In [1]: import numpy as np

In [2]: import numpy.linalg as la

In [3]: np.set_printoptions(suppress=True, linewidth=140)

In [4]: X = np.load("layer5.npy")

In [5]: print(X)
[[-3.  1.  0.]
 [ 0. -3.  1.]
 [ 0.  0. -3.]]

In [6]: # triangular, det is the product of the diagonal

In [7]: q, Rm = la.qr(X)

In [8]: print(abs(Rm[0, 0]), np.round(la.norm(X[:, 0]), 2))
3.0 3.0

In [9]: print(np.trace(q @ q.T))
3.0

In [10]: print(q)
[[ 1.  0.  0.]
 [-0.  1.  0.]
 [-0. -0.  1.]]

In [11]: print(np.allclose(Rm.T @ Rm, X.T @ X))
True

In [12]: vec = np.array([1, 2, 0])

In [13]: y = X @ vec

In [14]: print(y)
[-1. -6.  0.]

In [15]: print(np.round(la.solve(X, X[:, 2]), 2))
[-0. -0.  1.]

In [16]: print(np.round(la.solve(X.T, X[0]), 2) + 0)
[1. 0. 0.]

In [17]: print(np.round(la.solve(X, 5 * y), 2))
[ 5. 10. -0.]

In [18]: other = la.inv(X)

In [19]: print((np.abs(other) > 1e-9).astype(int))
[[1 1 1]
 [0 1 1]
 [0 0 1]]

In [20]: print(other.round(2))
[[-0.33 -0.11 -0.04]
 [-0.   -0.33 -0.11]
 [-0.   -0.   -0.33]]

In [21]: print(np.round(la.inv(other), 2))
[[-3.  1. -0.]
 [-0. -3.  1.]
 [-0. -0. -3.]]

In [22]: print(X @ other)
[[1. 0. 0.]
 [0. 1. 0.]
 [0. 0. 1.]]

In [23]: print(round(la.cond(X), 2))
1.6

In [24]: print(np.allclose(other, X.T))
False

In [25]: arr = np.load("w.npy")

In [26]: print(arr)
[[ 1 -1  1]
 [ 1  0  0]
 [ 1  1  1]
 [ 1  2  4]]

In [27]: proj = arr @ la.solve(arr.T @ arr, arr.T)

In [28]: print(np.round((np.eye(4) - proj) @ arr, 2) + 0)
[[0. 0. 0.]
 [0. 0. 0.]
 [0. 0. 0.]
 [0. 0. 0.]]

In [29]: print(np.round(np.diag(proj), 2))
[0.95 0.55 0.55 0.95]

In [30]: print(la.matrix_rank(np.eye(4) - proj))
1

In [31]: print(proj.round(2))
[[ 0.95  0.15 -0.15  0.05]
 [ 0.15  0.55  0.45 -0.15]
 [-0.15  0.45  0.55  0.15]
 [ 0.05 -0.15  0.15  0.95]]

In [32]: print(np.allclose(proj @ proj, proj))
True
